$ python -q
>>> import numpy as np
>>> np.set_printoptions(precision=3, suppress=True, linewidth=200, legacy="1.25")
>>> rd = lambda a: np.round(a, 3) + 0
>>> m1 = np.load("out8.npy")
>>> rd(m1)
array([[ 0.072,  0.157,  0.088,  0.161, -0.094],
       [ 0.157,  0.973, -0.015, -0.027,  0.016],
       [ 0.088, -0.015,  0.992, -0.015,  0.009],
       [ 0.161, -0.027, -0.015,  0.972,  0.016],
       [-0.094,  0.016,  0.009,  0.016,  0.991]])
>>> # equal to its transpose
>>> U, s, vt = np.linalg.svd(m1)
>>> np.argmax(s[:-1] / (s[1:] + 1e-6)) + 1
4
>>> other = U[:, :4] @ np.diag(s[:4]) @ vt[:4]
>>> rd(np.linalg.norm(m1 - other, 2)), rd(s[4])
(0.0, 0.0)
>>> J = np.load("sample3.npy")
>>> J
array([[ 4,  4, -4,  9, -8],
       [ 4,  4,  4, -4,  9],
       [-4,  4,  4,  4, -4],
       [ 9, -4,  4,  4,  4],
       [-8,  9, -4,  4,  4]])
>>> # symmetric, so the eigenvalues are real
>>> np.unravel_index(np.abs(J).argmax(), J.shape)
(0, 3)
>>> np.abs(J).max()
9
>>> J[5]
Traceback (most recent call last):
  File "<python-input-15>", line 1, in <module>
    J[5]
    ~^^^
IndexError: index 5 is out of bounds for axis 0 with size 5
>>> J.sum(axis=1)
array([ 5, 17,  4, 17,  5])
>>> J[:, 5]
Traceback (most recent call last):
  File "<python-input-17>", line 1, in <module>
    J[:, 5]
    ~^^^^^^
IndexError: index 5 is out of bounds for axis 1 with size 5
>>> np.diff(J, axis=0)
array([[  0,   0,   8, -13,  17],
       [ -8,   0,   0,   8, -13],
       [ 13,  -8,   0,   0,   8],
       [-17,  13,  -8,   0,   0]])
>>> np.linalg.matrix_rank(J)
5
>>> J - J[0]
array([[  0,   0,   0,   0,   0],
       [  0,   0,   8, -13,  17],
       [ -8,   0,   8,  -5,   4],
       [  5,  -8,   8,  -5,  12],
       [-12,   5,   0,  -5,  12]])
>>> rd(np.linalg.svd(J, compute_uv=False))
array([18.041, 15.385, 11.23 ,  6.811,  4.615])
>>> evals, vecs = np.linalg.eigh(J)
>>> x = np.array([4, 5, 5, -4, -7])
>>> rd(np.linalg.eigvalsh(J[1:, 1:]))
array([-10.882,   5.882,   8.   ,  13.   ])
>>> rd(x @ J @ x / (x @ x)), rd(evals[0]), rd(evals[-1])
(5.786, -18.041, 15.385)
>>> np.abs(J).sum(axis=1).max(), rd(np.abs(evals).max())
(29, 18.041)
>>> rd(vecs * np.maximum(evals, 0) @ vecs.T)
array([[ 8.534,  0.05 , -0.921,  5.05 , -3.466],
       [ 0.05 ,  7.441,  1.317, -0.559,  5.05 ],
       [-0.921,  1.317,  6.091,  1.317, -0.921],
       [ 5.05 , -0.559,  1.317,  7.441,  0.05 ],
       [-3.466,  5.05 , -0.921,  0.05 ,  8.534]])
>>> x @ J @ x
758
>>> data = np.load("w.npy")
>>> data
array([[ -4.145,  -4.871,   6.854],
       [  3.027,   6.432, -15.675],
       [  6.249,   6.807, -10.2  ],
       [  5.39 ,   7.75 , -14.68 ],
       [  5.571,   8.816, -18.461],
       [ -4.774,  -6.756,  13.252],
       [ -1.678,   0.616,  -5.889],
       [ -4.453,  -7.711,  17.305],
       [  4.66 ,   3.919,  -4.146],
       [  8.757,  12.398, -22.517],
       [ -3.687,  -4.817,   8.241],
       [ -9.753, -13.609,  25.702],
       [ -0.039,  -2.497,   7.843],
       [  7.648,   9.44 , -15.499],
       [ -7.38 , -10.269,  18.371],
       [ -9.093, -12.128,  23.305],
       [ -2.077,  -3.525,   5.74 ],
       [  0.314,  -3.636,  11.512],
       [ -7.395,  -9.443,  15.225],
       [  5.69 ,   5.438,  -6.988],
       [  5.117,   6.827, -12.093],
       [ -0.786,  -4.039,  11.091]])
>>> C2 = np.cov(data, rowvar=False)
>>> rd(np.corrcoef(data[:, 1], data[:, 2])[0, 1])
-0.985
>>> rd(C2)
array([[  32.933,   43.689,  -78.201],
       [  43.689,   60.826, -113.057],
       [ -78.201, -113.057,  216.503]])
>>> np.argwhere(np.triu(np.abs(np.corrcoef(data.T)) > 0.8, 1))
array([[0, 1],
       [0, 2],
       [1, 2]])
>>> rd(data.std(axis=0))
array([ 5.607,  7.62 , 14.376])
>>> rd(np.median(data, axis=0))
array([-0.413, -3.011,  6.297])
>>> rd(np.polyfit(data[:, 1], data[:, 2], 1))
array([-1.859,  0.485])
>>> rd(np.linalg.eigvalsh(C2)[::-1])
array([305.362,   4.864,   0.035])
